In [1]: import numpy as np

In [2]: np.set_printoptions(precision=2, suppress=True, linewidth=160, sign=" ")

In [3]: rnd = lambda a: np.round(a, 2) + 0

In [4]: A2 = np.array([[-1, -2, -3, 3, 2, -3, 1, -1, 1, -1],
   ...:     [-1, -3, -1, 1, -3, 2, 3, -1, 0, -1],
   ...:     [-3, -1, 1, 3, -1, -3, 0, 0, -3, 0],
   ...:     [1, 1, -2, 0, -2, 0, 3, 3, -3, -2],
   ...:     [0, 0, 1, 1, -1, -1, -1, -3, -1, -1],
   ...:     [-1, -2, 3, 3, 0, -3, 2, 0, -2, 1],
   ...:     [2, -1, -1, 3, 1, 0, 2, 0, -1, -2],
   ...:     [1, 1, -2, -2, -3, 3, 3, -3, 3, -2],
   ...:     [-3, 2, 1, 1, -2, 0, 2, -1, 3, -1],
   ...:     [-1, -1, 1, -3, 3, 2, 1, 1, 3, -1]])

In [5]: m1 = np.triu(A2, 1)

In [6]: m1
Out[6]: 
array([[ 0, -2, -3,  3,  2, -3,  1, -1,  1, -1],
       [ 0,  0, -1,  1, -3,  2,  3, -1,  0, -1],
       [ 0,  0,  0,  3, -1, -3,  0,  0, -3,  0],
       [ 0,  0,  0,  0, -2,  0,  3,  3, -3, -2],
       [ 0,  0,  0,  0,  0, -1, -1, -3, -1, -1],
       [ 0,  0,  0,  0,  0,  0,  2,  0, -2,  1],
       [ 0,  0,  0,  0,  0,  0,  0,  0, -1, -2],
       [ 0,  0,  0,  0,  0,  0,  0,  0,  3, -2],
       [ 0,  0,  0,  0,  0,  0,  0,  0,  0, -1],
       [ 0,  0,  0,  0,  0,  0,  0,  0,  0,  0]])

In [7]: np.abs(np.diag(np.linalg.qr(m1)[1])) > 1e-9
Out[7]: array([False, False, False, False, False, False, False, False, False, False])

In [8]: np.allclose(m1[:-1].T @ np.linalg.lstsq(m1[:-1].T, m1[-1])[0], m1[-1])
Out[8]: True

In [9]: U, sv, vt = np.linalg.svd(m1)

In [10]: vecs = vt[:(sv > 1e-8).sum()]

In [11]: rng = np.random.default_rng(549)

In [12]: x0 = m1[3] + 5 * m1[1] + rng.integers(2) * np.eye(10)[8]

In [13]: x0
Out[13]: array([  0.,   0.,  -5.,   5., -17.,  10.,  18.,  -2.,  -3.,  -7.])

In [14]: rnd(np.linalg.norm(x0 - vecs.T @ vecs @ x0))
Out[14]: np.float64(0.0)

In [15]: np.linalg.matrix_rank(np.vstack([m1, x0]))
Out[15]: np.int64(8)

In [16]: rnd(vecs.T @ vecs)
Out[16]: 
array([[ 0.  ,  0.  ,  0.  ,  0.  ,  0.  ,  0.  ,  0.  ,  0.  ,  0.  ,  0.  ],
       [ 0.  ,  0.29,  0.44,  0.08, -0.05,  0.09,  0.  , -0.03,  0.  ,  0.  ],
       [ 0.  ,  0.44,  0.73, -0.05,  0.03, -0.06,  0.  ,  0.02,  0.  ,  0.  ],
       [ 0.  ,  0.08, -0.05,  0.99,  0.01, -0.01,  0.  ,  0.  ,  0.  ,  0.  ],
       [ 0.  , -0.05,  0.03,  0.01,  1.  ,  0.01,  0.  ,  0.  ,  0.  ,  0.  ],
       [ 0.  ,  0.09, -0.06, -0.01,  0.01,  0.99,  0.  ,  0.  ,  0.  ,  0.  ],
       [ 0.  ,  0.  ,  0.  ,  0.  ,  0.  ,  0.  ,  1.  ,  0.  ,  0.  ,  0.  ],
       [ 0.  , -0.03,  0.02,  0.  ,  0.  ,  0.  ,  0.  ,  1.  ,  0.  ,  0.  ],
       [ 0.  ,  0.  ,  0.  ,  0.  ,  0.  ,  0.  ,  0.  ,  0.  ,  1.  ,  0.  ],
       [ 0.  ,  0.  ,  0.  ,  0.  ,  0.  ,  0.  ,  0.  ,  0.  ,  0.  ,  1.  ]])

In [17]: def softmax(z):
    ...:     e = np.exp(z - z.max(axis=-1, keepdims=True))
    ...:     return e / e.sum(axis=-1, keepdims=True)
    ...: 

In [18]: rnd(softmax(m1).sum(axis=1))
Out[18]: array([ 1.,  1.,  1.,  1.,  1.,  1.,  1.,  1.,  1.,  1.])

In [19]: rnd(softmax(10 * m1[1]))
Out[19]: array([ 0.,  0.,  0.,  0.,  0.,  0.,  1.,  0.,  0.,  0.])

In [20]: rnd(softmax(m1[1]))
Out[20]: array([ 0.03,  0.03,  0.01,  0.08,  0.  ,  0.22,  0.58,  0.01,  0.03,  0.01])

In [21]: rnd(softmax(m1[1] + -2))
Out[21]: array([ 0.03,  0.03,  0.01,  0.08,  0.  ,  0.22,  0.58,  0.01,  0.03,  0.01])

In [22]: scores = m1 @ m1.T / np.sqrt(10)

In [23]: rnd(softmax(scores + np.triu(np.full(scores.shape, -np.inf), 1)))
Out[23]: 
array([[ 1.  ,  0.  ,  0.  ,  0.  ,  0.  ,  0.  ,  0.  ,  0.  ,  0.  ,  0.  ],
       [ 0.  ,  1.  ,  0.  ,  0.  ,  0.  ,  0.  ,  0.  ,  0.  ,  0.  ,  0.  ],
       [ 0.01,  0.  ,  0.99,  0.  ,  0.  ,  0.  ,  0.  ,  0.  ,  0.  ,  0.  ],
       [ 0.  ,  0.  ,  0.  ,  1.  ,  0.  ,  0.  ,  0.  ,  0.  ,  0.  ,  0.  ],
       [ 0.07,  0.01,  0.09,  0.  ,  0.83,  0.  ,  0.  ,  0.  ,  0.  ,  0.  ],
       [ 0.01,  0.09,  0.12,  0.44,  0.01,  0.32,  0.  ,  0.  ,  0.  ,  0.  ],
       [ 0.06,  0.08,  0.11,  0.39,  0.11,  0.04,  0.21,  0.  ,  0.  ,  0.  ],
       [ 0.07,  0.03,  0.  ,  0.  ,  0.01,  0.  ,  0.02,  0.87,  0.  ,  0.  ],
       [ 0.11,  0.11,  0.08,  0.15,  0.11,  0.06,  0.15,  0.15,  0.11,  0.  ],
       [ 0.1 ,  0.1 ,  0.1 ,  0.1 ,  0.1 ,  0.1 ,  0.1 ,  0.1 ,  0.1 ,  0.1 ]])

In [24]: rnd(softmax(scores)[1] @ m1)
Out[24]: array([ 0.  ,  0.  , -0.98,  0.98, -2.97,  1.95,  2.99, -0.91, -0.07, -1.02])

In [25]: softmax(scores).round(6).argmax(axis=1)
Out[25]: array([ 0,  1,  2,  3,  4,  3,  3,  7,  3,  0])

In [26]: rnd(softmax(scores))
Out[26]: 
array([[ 1.  ,  0.  ,  0.  ,  0.  ,  0.  ,  0.  ,  0.  ,  0.  ,  0.  ,  0.  ],
       [ 0.  ,  0.97,  0.  ,  0.02,  0.  ,  0.  ,  0.  ,  0.  ,  0.  ,  0.  ],
       [ 0.01,  0.  ,  0.98,  0.  ,  0.  ,  0.  ,  0.  ,  0.  ,  0.  ,  0.  ],
       [ 0.  ,  0.  ,  0.  ,  1.  ,  0.  ,  0.  ,  0.  ,  0.  ,  0.  ,  0.  ],
       [ 0.06,  0.01,  0.08,  0.  ,  0.76,  0.01,  0.03,  0.01,  0.02,  0.01],
       [ 0.01,  0.09,  0.12,  0.42,  0.01,  0.3 ,  0.02,  0.  ,  0.01,  0.02],
       [ 0.05,  0.07,  0.09,  0.33,  0.09,  0.04,  0.18,  0.05,  0.07,  0.04],
       [ 0.07,  0.03,  0.  ,  0.  ,  0.01,  0.  ,  0.02,  0.83,  0.03,  0.01],
       [ 0.1 ,  0.1 ,  0.07,  0.14,  0.1 ,  0.05,  0.14,  0.14,  0.1 ,  0.07],
       [ 0.1 ,  0.1 ,  0.1 ,  0.1 ,  0.1 ,  0.1 ,  0.1 ,  0.1 ,  0.1 ,  0.1 ]])

In [27]: rank = np.linalg.matrix_rank(m1)

In [28]: rank
Out[28]: np.int64(8)

In [29]: N = np.linalg.svd(m1)[2][rank:].T

In [30]: [int(np.linalg.matrix_rank(m1[:, :j + 1])) for j in range(10)]
Out[30]: [0, 1, 2, 3, 4, 5, 6, 6, 7, 8]

In [31]: np.allclose(m1 @ N, 0)
Out[31]: True

In [32]: rnd(N @ N.T)
Out[32]: 
array([[ 1.  ,  0.  ,  0.  ,  0.  ,  0.  ,  0.  ,  0.  ,  0.  ,  0.  ,  0.  ],
       [ 0.  ,  0.71, -0.44, -0.08,  0.05, -0.09,  0.  ,  0.03,  0.  ,  0.  ],
       [ 0.  , -0.44,  0.27,  0.05, -0.03,  0.06,  0.  , -0.02,  0.  ,  0.  ],
       [ 0.  , -0.08,  0.05,  0.01, -0.01,  0.01,  0.  ,  0.  ,  0.  ,  0.  ],
       [ 0.  ,  0.05, -0.03, -0.01,  0.  , -0.01,  0.  ,  0.  ,  0.  ,  0.  ],
       [ 0.  , -0.09,  0.06,  0.01, -0.01,  0.01,  0.  ,  0.  ,  0.  ,  0.  ],
       [ 0.  ,  0.  ,  0.  ,  0.  ,  0.  ,  0.  ,  0.  ,  0.  ,  0.  ,  0.  ],
       [ 0.  ,  0.03, -0.02,  0.  ,  0.  ,  0.  ,  0.  ,  0.  ,  0.  ,  0.  ],
       [ 0.  ,  0.  ,  0.  ,  0.  ,  0.  ,  0.  ,  0.  ,  0.  ,  0.  ,  0.  ],
       [ 0.  ,  0.  ,  0.  ,  0.  ,  0.  ,  0.  ,  0.  ,  0.  ,  0.  ,  0.  ]])

In [33]: K = np.load("dump.npy")

In [34]: rnd(K)
Out[34]: 
array([[ 0.3 ,  0.1 ,  0.1 ,  0.  ,  0.  ,  0.2 ,  0.1 ,  0.  ,  0.2 ,  0.  ],
       [ 0.  ,  0.08,  0.  ,  0.17,  0.08,  0.08,  0.17,  0.17,  0.08,  0.17],
       [ 0.  ,  0.  ,  0.27,  0.  ,  0.09,  0.09,  0.18,  0.09,  0.09,  0.18],
       [ 0.18,  0.  ,  0.  ,  0.09,  0.09,  0.18,  0.18,  0.09,  0.  ,  0.18],
       [ 0.18,  0.18,  0.09,  0.09,  0.09,  0.  ,  0.09,  0.  ,  0.09,  0.18],
       [ 0.1 ,  0.1 ,  0.  ,  0.2 ,  0.  ,  0.2 ,  0.1 ,  0.  ,  0.2 ,  0.1 ],
       [ 0.06,  0.12,  0.06,  0.  ,  0.12,  0.12,  0.19,  0.06,  0.12,  0.12],
       [ 0.13,  0.13,  0.13,  0.07,  0.07,  0.07,  0.13,  0.07,  0.07,  0.13],
       [ 0.07,  0.13,  0.07,  0.13,  0.  ,  0.13,  0.13,  0.13,  0.07,  0.13],
       [ 0.08,  0.08,  0.08,  0.17,  0.17,  0.08,  0.  ,  0.08,  0.  ,  0.25]])

In [35]: blk = np.stack([K, -1 * K, K[::-1]])

In [36]: np.linalg.matrix_rank(blk.reshape(3, -1))
Out[36]: np.int64(2)

In [37]: rnd(np.einsum("bij,cij->bc", blk, blk))
Out[37]: 
array([[ 1.48, -1.48,  0.98],
       [-1.48,  1.48, -0.98],
       [ 0.98, -0.98,  1.48]])

In [38]: rnd(blk.sum(axis=0))
Out[38]: 
array([[ 0.08,  0.08,  0.08,  0.17,  0.17,  0.08,  0.  ,  0.08,  0.  ,  0.25],
       [ 0.07,  0.13,  0.07,  0.13,  0.  ,  0.13,  0.13,  0.13,  0.07,  0.13],
       [ 0.13,  0.13,  0.13,  0.07,  0.07,  0.07,  0.13,  0.07,  0.07,  0.13],
       [ 0.06,  0.12,  0.06,  0.  ,  0.12,  0.12,  0.19,  0.06,  0.12,  0.12],
       [ 0.1 ,  0.1 ,  0.  ,  0.2 ,  0.  ,  0.2 ,  0.1 ,  0.  ,  0.2 ,  0.1 ],
       [ 0.18,  0.18,  0.09,  0.09,  0.09,  0.  ,  0.09,  0.  ,  0.09,  0.18],
       [ 0.18,  0.  ,  0.  ,  0.09,  0.09,  0.18,  0.18,  0.09,  0.  ,  0.18],
       [ 0.  ,  0.  ,  0.27,  0.  ,  0.09,  0.09,  0.18,  0.09,  0.09,  0.18],
       [ 0.  ,  0.08,  0.  ,  0.17,  0.08,  0.08,  0.17,  0.17,  0.08,  0.17],
       [ 0.3 ,  0.1 ,  0.1 ,  0.  ,  0.  ,  0.2 ,  0.1 ,  0.  ,  0.2 ,  0.  ]])

In [39]: (blk @ K.T).shape
Out[39]: (3, 10, 10)

In [40]: rnd(np.linalg.norm(blk, axis=(1, 2)))
Out[40]: array([ 1.22,  1.22,  1.22])

In [41]: rnd(np.linalg.det(blk))
Out[41]: array([ 0.,  0.,  0.])

In [42]: np.argsort(-np.linalg.norm(m1, axis=0).round(6), kind="stable")[:3]
Out[42]: array([ 8,  6,  5])

In [43]: np.linalg.matrix_rank(m1, rtol=0.1)
Out[43]: np.int64(7)

In [44]: [round(float(x), 2) for x in np.linalg.svd(m1, compute_uv=False)[:3]]
Out[44]: [7.48, 7.02, 5.33]

In [45]: z = rng.permutation(10)

In [46]: A2 = K[:, z] * rng.choice([-1, 1], 10)

In [47]: rnd(A2)
Out[47]: 
array([[ 0.  ,  0.  , -0.2 ,  0.1 ,  0.3 ,  0.  ,  0.  ,  0.1 , -0.2 ,  0.1 ],
       [-0.17,  0.17, -0.08,  0.  ,  0.  , -0.17,  0.08,  0.08, -0.08,  0.17],
       [ 0.  ,  0.18, -0.09,  0.27,  0.  , -0.09,  0.09,  0.  , -0.09,  0.18],
       [-0.09,  0.18, -0.18,  0.  ,  0.18, -0.09,  0.09,  0.  ,  0.  ,  0.18],
       [-0.09,  0.18,  0.  ,  0.09,  0.18,  0.  ,  0.09,  0.18, -0.09,  0.09],
       [-0.2 ,  0.1 , -0.2 ,  0.  ,  0.1 ,  0.  ,  0.  ,  0.1 , -0.2 ,  0.1 ],
       [ 0.  ,  0.12, -0.12,  0.06,  0.06, -0.06,  0.12,  0.12, -0.12,  0.19],
       [-0.07,  0.13, -0.07,  0.13,  0.13, -0.07,  0.07,  0.13, -0.07,  0.13],
       [-0.13,  0.13, -0.13,  0.07,  0.07, -0.13,  0.  ,  0.13, -0.07,  0.13],
       [-0.17,  0.25, -0.08,  0.08,  0.08, -0.08,  0.17,  0.08,  0.  ,  0.  ]])

In [48]: U, _, vt = np.linalg.svd(K.T @ A2)

In [49]: z
Out[49]: array([ 3,  9,  5,  2,  0,  7,  4,  1,  8,  6])

In [50]: q, r_ = np.linalg.qr(A2)

In [51]: rnd(q.T @ q)
Out[51]: 
array([[ 1.,  0.,  0.,  0.,  0.,  0.,  0.,  0.,  0.,  0.],
       [ 0.,  1.,  0.,  0.,  0.,  0.,  0.,  0.,  0.,  0.],
       [ 0.,  0.,  1.,  0.,  0.,  0.,  0.,  0.,  0.,  0.],
       [ 0.,  0.,  0.,  1.,  0.,  0.,  0.,  0.,  0.,  0.],
       [ 0.,  0.,  0.,  0.,  1.,  0.,  0.,  0.,  0.,  0.],
       [ 0.,  0.,  0.,  0.,  0.,  1.,  0.,  0.,  0.,  0.],
       [ 0.,  0.,  0.,  0.,  0.,  0.,  1.,  0.,  0.,  0.],
       [ 0.,  0.,  0.,  0.,  0.,  0.,  0.,  1.,  0.,  0.],
       [ 0.,  0.,  0.,  0.,  0.,  0.,  0.,  0.,  1.,  0.],
       [ 0.,  0.,  0.,  0.,  0.,  0.,  0.,  0.,  0.,  1.]])

In [52]: q.shape, r_.shape
Out[52]: ((10, 10), (10, 10))

In [53]: rnd(np.linalg.norm(K, axis=1))
Out[53]: array([ 0.45,  0.37,  0.42,  0.4 ,  0.37,  0.4 ,  0.35,  0.33,  0.35,  0.39])

In [54]: np.linalg.norm(K, axis=1).argmax()
Out[54]: np.int64(0)

In [55]: rnd(np.linalg.norm(K[9] - K[8]))
Out[55]: np.float64(0.27)

In [56]: rnd(np.linalg.norm(K, 2))
Out[56]: np.float64(1.03)

In [57]: rnd(np.linalg.norm(K, axis=0))
Out[57]: array([ 0.45,  0.34,  0.35,  0.37,  0.28,  0.42,  0.44,  0.28,  0.36,  0.5 ])

In [58]: rnd(np.linalg.norm(K, 1)), rnd(np.linalg.norm(K, np.inf))
Out[58]: (np.float64(1.45), np.float64(1.0))

In [59]: data = np.load("test1.npy")

In [60]: data
Out[60]: 
array([[   6,    0,    3,    6,    2,    5,    9,    3],
       [  14,    8,    9,   14,    8,    8,   10,    3],
       [  15,   11,   12,   21,   11,    8,   17,    5],
       [  21,   12,   12,   30,   14,   12,   18,   10],
       [  21,   12,   15,   39,   19,   16,   20,   13],
       [  26,   16,   17,   47,   22,   19,   25,   17],
       [  27,   25,   18,   55,   22,   20,   30,   22],
       [  32,   30,   21,   62,   31,   29,   39,   31],
       [  40,   32,   28,   62,   33,   32,   39,   39],
       [  40,   35,   33,   68,   37,   38,   45,   43],
       [  41,   41,   33,   73,   44,   45,   53,   43],
       [  46,   48,   37,   73,   52,   47,   56,   51],
       [  49,   54,   43,   79,   52,   53,   57,   52],
       [  57,   54,   48,   83,   55,   54,   63,   61],
       [  57,   62,   50,   86,   62,   61,   64,   68],
       [  60,   65,   59,   92,   65,   65,   72,   68],
       [  69,   68,   67,   98,   66,   65,   79,   73],
       [  74,   75,   68,  105,   75,   74,   79,   73]])

In [61]: rnd(softmax(data[7]))
Out[61]: array([ 0.,  0.,  0.,  1.,  0.,  0.,  0.,  0.])

In [62]: rnd(softmax(data).sum(axis=1))
Out[62]: array([ 1.,  1.,  1.,  1.,  1.,  1.,  1.,  1.,  1.,  1.,  1.,  1.,  1.,  1.,  1.,  1.,  1.,  1.])

In [63]: rnd(softmax(data[7] + 5))
Out[63]: array([ 0.,  0.,  0.,  1.,  0.,  0.,  0.,  0.])

In [64]: scores = data @ data.T / np.sqrt(8)

In [65]: softmax(scores)[7] @ data
Out[65]: array([  74.,   75.,   68.,  105.,   75.,   74.,   79.,   73.])
